$ ipython --no-banner

In [1]: import numpy as np

In [2]: import numpy.linalg as la

In [3]: np.set_printoptions(suppress=True, linewidth=100)

In [4]: A = np.load("a.npy")

In [5]: print(A)
[[ -0.13  -5.25 -27.7 ]
 [  0.96 -10.01 -12.43]
 [  0.22  -3.23  13.28]
 [  0.35  -9.42 -22.94]
 [ -0.87  -1.01 -22.3 ]
 [  0.63  -1.07   1.2 ]
 [  0.34   7.13  21.99]
 [ -1.67   6.48 -10.36]
 [ -0.27   1.35  18.21]
 [ -0.16  -1.43  -5.15]
 [  0.04  -0.82   4.39]
 [  0.59  -1.47 -13.39]
 [  0.42   8.72  20.98]
 [  0.39   3.46  -8.88]
 [  0.55  -7.19 -44.51]
 [  1.27   2.39 -19.05]
 [ -1.     2.48 -21.54]
 [ -1.13   0.97  26.28]]

In [6]: idx = A[:, 2] > np.median(A[:, 2])

In [7]: f = A[idx].mean(axis=0) - A[~idx].mean(axis=0)

In [8]: print(((A - A.mean(axis=0)) @ f > 0).astype(int))
[0 0 1 0 0 1 1 0 1 1 1 0 1 0 0 0 0 1]

In [9]: print(f.round(2))
[ 0.05  4.23 31.84]

In [10]: print(np.argsort(-np.abs(f).round(6), kind="stable"))
[2 1 0]

In [11]: cen = A - A.mean(axis=0)

In [12]: evecs = la.svd(cen)[2][:2]

In [13]: out = cen - cen @ evecs.T @ evecs

In [14]: print(np.round(np.diag(evecs.T @ evecs), 2) + 0)
[0. 1. 1.]

In [15]: print(round(float(la.norm(out) / la.norm(cen)), 2))
0.04

In [16]: cen = (A - A.mean(axis=0)) / A.std(axis=0)

In [17]: print(np.argwhere(np.abs(cen) > 2))
[[ 7  0]
 [14  2]]

In [18]: c = la.lstsq(np.delete(cen, 0, axis=1), cen[:, 0])[0]

In [19]: print(np.abs(c).argmax())
0

In [20]: print(round(float(1 - np.var(cen[:, 0] - np.delete(cen, 0, axis=1) @ c)), 2))
0.1

In [21]: feats = np.load("run18.npy")

In [22]: print(feats)
[[ 3.  6.  5.  6.]
 [ 6. 38. 30. 36.]
 [ 5. 30. 27. 30.]
 [ 6. 36. 30. 38.]]

In [23]: t3 = np.stack([feats, 5 * feats, feats[::-1]])

In [24]: print(la.matrix_rank(t3))
[4 4 4]

In [25]: print((t3 @ feats.T).shape)
(3, 4, 4)

In [26]: print(la.matrix_rank(t3.reshape(3, -1)))
2

In [27]: evals, evecs = la.eigh(feats)

In [28]: print(np.unique(evals.round(6) + 0, return_counts=True)[1])
[3 1]

In [29]: print(np.round(np.abs(evecs[:, -1]), 2))
[0.1  0.61 0.51 0.61]

In [30]: print(evals.round(2))
[  2.   2.   2. 100.]

In [31]: print(np.round(evecs @ np.diag(evals) @ evecs.T, 2))
[[ 3.  6.  5.  6.]
 [ 6. 38. 30. 36.]
 [ 5. 30. 27. 30.]
 [ 6. 36. 30. 38.]]

In [32]: print(np.round(la.svd(feats, compute_uv=False), 2))
[100.   2.   2.   2.]

In [33]: print(np.round(la.eigvalsh(feats + 5 * np.eye(4)), 2))
[  7.   7.   7. 105.]

In [34]: print(np.round(evals.sum(), 2), np.trace(feats))
106.0 106.0
